>>> import numpy as np
>>> np.set_printoptions(precision=1, suppress=True, linewidth=200)
>>> mat = np.load("test4.npy")
>>> mat
array([[-25.3,   9.3,  21.9,   3.5,   4.8,  -1.9, -20.2],
       [ 25.6,  19.8,  26. ,   0.7, -18.5,  34.8, -11.5],
       [-27.3,   6.9,  21.3,   3.1,   4.3,  -2.8, -22.8],
       [ 26.5,  19.5,  25.7,   3.1, -16.7,  34.2, -11.8],
       [-25.9,   8.5,  21.6,   4.8,   6.2,  -1.4, -24. ],
       [-25.8,   7.5,  22.8,   3.8,   4.1,  -2.7, -22.5],
       [ -2.5,  12.7, -32.7,  28. ,  20.4,  -3.1, -20.3],
       [ -2.5,  10.7, -31.9,  27.2,  20.8,  -4.8, -18.9],
       [ -2.1,  13.1, -32.4,  27.7,  18.2,  -3.6, -21.2],
       [-28. ,   9.3,  22.4,   3.3,   3.8,  -4.1, -21.6],
       [ 25.3,  18.4,  26. ,   2.1, -16. ,  34.2, -11.5],
       [ -1.8,  11.1, -32.9,  25.8,  20.1,  -3.6, -20.3],
       [-25.6,   9. ,  22. ,   3.1,   2.9,  -1.1, -21.9],
       [ 26.2,  18.6,  25.1,   2.6, -16.3,  34. , -12.7],
       [ -3.4,  13.2, -31.4,  28.3,  20.5,  -4. , -19.3],
       [ 25.2,  17.1,  26.6,   4.5, -16.5,  34.9, -11.9],
       [ 24.1,  18.5,  25.9,   1.2, -14.9,  34.2, -12.5],
       [-26.5,   7. ,  21.1,   4.8,   5.1,   0. , -22. ],
       [ -2.2,  11.7, -33.7,  28.5,  21.6,  -4.4, -22. ],
       [ 26.4,  18.9,  26.5,   1.4, -17.2,  34.7, -11.5],
       [-27.1,   7.9,  22.4,   5.8,   5. ,  -2.4, -22.3],
       [ -0.5,  11.6, -30.2,  28.4,  19.1,  -3.3, -21.1],
       [-24.3,   8.8,  21.2,   5. ,   3.8,  -2.2, -22.7],
       [-25.3,   6.7,  21.5,   2.6,   1.9,  -1.4, -19.8],
       [ -2.8,   9.9, -32.8,  27.2,  19.8,  -5.3, -19.6],
       [ 28.6,  19.1,  25.1,   2.8, -14.5,  33.6, -12.2],
       [ 24.3,  17. ,  25.1,   2. , -14.1,  33.4, -13. ]])
>>> Ac = mat - mat.mean(axis=0)
>>> U, sig, vt = np.linalg.svd(Ac, full_matrices=False)
>>> np.round(Ac.mean(axis=0), 1) + 0
array([0., 0., 0., 0., 0., 0., 0.])
>>> np.abs(U[:, 0]).argmax()
np.int64(1)
>>> (np.sign(U[:, 0]) == np.sign(U[0, 0])).astype(int)
array([1, 0, 1, 0, 1, 1, 1, 1, 1, 1, 0, 1, 1, 0, 1, 0, 0, 1, 1, 0, 1, 1, 1, 1, 1, 0, 0])
>>> np.searchsorted(np.cumsum(sig ** 2) / (sig ** 2).sum(), 0.9) + 1
np.int64(2)
>>> np.linalg.matrix_rank(Ac)
np.int64(7)
>>> np.round(sig ** 2 / (sig ** 2).sum(), 1) + 0
array([0.7, 0.3, 0. , 0. , 0. , 0. , 0. ])
>>> vt[0] * np.sign(vt[0, np.abs(vt[0]).argmax()])
array([ 0.4,  0.1,  0.6, -0.3, -0.4,  0.5,  0.1])
>>> K = np.load("a.npy")
>>> K
array([[-1.2, -0.6,  0.4,  0. ],
       [ 0.3,  0.3, -0.1,  0. ],
       [-3.2, -1.8,  1.8, -0.1],
       [-3.8, -1.9,  2.1,  0. ],
       [ 1.8,  0.8, -0.9, -0.1],
       [-1. , -0.5,  0.4,  0. ],
       [-0.1, -0.1,  0. , -0.1],
       [ 1.9,  0.9, -1.2,  0.1],
       [ 1.6,  0.8, -0.5,  0. ],
       [-1.7, -0.9,  0.9, -0.1],
       [ 0.7,  0.3, -0.3, -0.1],
       [-1.9, -0.9,  0.9,  0.1]])
>>> r0 = np.array([-3, 0, -3])
>>> np.polyval(r0, K[5])
array([-6. , -3.8, -3.5, -3. ])
>>> np.convolve(K[5], r0)
array([ 3. ,  1.5,  1.8,  1.5, -1.2,  0. ])
>>> Ac = (K - K.mean(axis=0)) / K.std(axis=0)
>>> Ac.std(axis=0)
array([1., 1., 1., 1.])
>>> np.argwhere(np.abs(Ac) > 2)
array([], shape=(0, 2), dtype=int64)
>>> c = np.linalg.lstsq(np.delete(Ac, 2, axis=1), Ac[:, 2])[0]
>>> round(1 - np.var(Ac[:, 2] - np.delete(Ac, 2, axis=1) @ c), 1)
np.float64(1.0)
>>> np.abs(c).argmax()
np.int64(0)
>>> c
array([-1.2,  0.2, -0.1])
>>> x = np.array([1, 0, 1, -3])
>>> target = K @ x
>>> np.round(np.linalg.solve(K.T @ K, K.T @ target), 1) + 0
array([ 1.,  0.,  1., -3.])
>>> target
array([-0.8,  0.2, -1.1, -1.7,  1.2, -0.6,  0.2,  0.4,  1.1, -0.5,  0.7, -1.3])
>>> np.round(np.linalg.lstsq(K, target)[0], 1) + 0
array([ 1.,  0.,  1., -3.])
>>> rng = np.random.default_rng(79)
>>> target = target + 0.3 * rng.normal(size=12)
>>> target.round(1) + 0
array([-0.6,  0. , -1. , -1.9,  1.6, -0.6, -0.3,  0.6,  0.9, -0.3,  0.9, -1.4])
>>> c, *_ = np.linalg.lstsq(K, target)
>>> c
array([ 1.6, -1.5,  0.6, -2.8])
>>> c.round()
array([ 2., -1.,  1., -3.])
>>> np.round(K.T @ (target - K @ c), 1) + 0
array([0., 0., 0., 0.])
>>> [round(float(np.linalg.norm(np.linalg.solve(K.T @ K + lam * np.eye(4), K.T @ target))), 2) for lam in (0, 1, 10, 100)]
[3.64, 0.56, 0.34, 0.15]
>>> X = np.loadtxt("arr.csv", delimiter=",")
>>> X
array([[ 3.,  0.,  0.,  0.,  0.,  0.,  0.,  0.,  0.,  0.],
       [-1.,  2.,  0.,  0.,  0.,  0.,  0.,  0.,  0.,  0.],
       [ 3., -2., -2.,  0.,  0.,  0.,  0.,  0.,  0.,  0.],
       [-2.,  1., -1., -1.,  0.,  0.,  0.,  0.,  0.,  0.],
       [-1.,  3., -1., -3.,  0.,  0.,  0.,  0.,  0.,  0.],
       [ 2., -1.,  2.,  1.,  2.,  2.,  0.,  0.,  0.,  0.],
       [ 3., -2.,  3.,  2.,  0.,  0., -3.,  0.,  0.,  0.],
       [-3., -3.,  2.,  0.,  1.,  0.,  0., -2.,  0.,  0.],
       [ 2., -3.,  1.,  0.,  2.,  0., -1., -2., -3.,  0.],
       [-1., -3.,  3.,  1., -3., -2.,  1.,  2.,  0., -2.]])
>>> # triangular, det is the product of the diagonal
>>> np.unique(X.round(6), axis=0).shape
(10, 10)
>>> np.allclose(X[:-1].T @ np.linalg.lstsq(X[:-1].T, X[-1])[0], X[-1])
False
>>> np.abs(np.diag(np.linalg.qr(X)[1])) > 1e-9
array([ True,  True,  True,  True,  True,  True,  True,  True, False,  True])
>>> T = np.stack([X, 4 * X, X[::-1]])
>>> np.linalg.norm(T, axis=(1, 2))
array([14.6, 58.2, 14.6])
>>> np.linalg.matrix_rank(T.reshape(3, -1))
np.int64(2)
>>> np.round(np.linalg.det(T), 1) + 0
array([0., 0., 0.])
>>> idx = rng.integers(0, 2, 6)
>>> A = np.array([[-2, 3, -2, -2, -1, 4],
...     [-2, -2, 3, 3, 3, -5],
...     [-5, 0, 1, 0, 0, 5],
...     [4, -5, -4, -3, -1, -5],
...     [0, -5, 1, -3, 0, -3],
...     [5, 3, -5, 5, -2, 0]]) * (idx[:, None] == idx)
>>> A
array([[-2,  0,  0, -2,  0,  4],
       [ 0, -2,  3,  0,  3,  0],
       [ 0,  0,  1,  0,  0,  0],
       [ 4,  0,  0, -3,  0, -5],
       [ 0, -5,  1,  0,  0,  0],
       [ 5,  0,  0,  5,  0,  0]])
>>> Ac = mat - mat.mean(axis=0)
>>> evecs = np.linalg.svd(Ac)[2][:3]
>>> other = Ac - Ac @ evecs.T @ evecs
>>> round(np.linalg.norm(other) / np.linalg.norm(Ac), 1)
np.float64(0.0)
>>> np.linalg.norm(other, axis=1).round(6).argmax()
np.int64(15)
>>> np.round(np.cov(Ac @ evecs.T, rowvar=False), 1) + 0
array([[1261.4,    0. ,    0. ],
       [   0. ,  616.9,    0. ],
       [   0. ,    0. ,    1.4]])
>>> other.std(axis=0)
array([0.4, 0.9, 0.3, 0.6, 0.6, 0.6, 0.6])
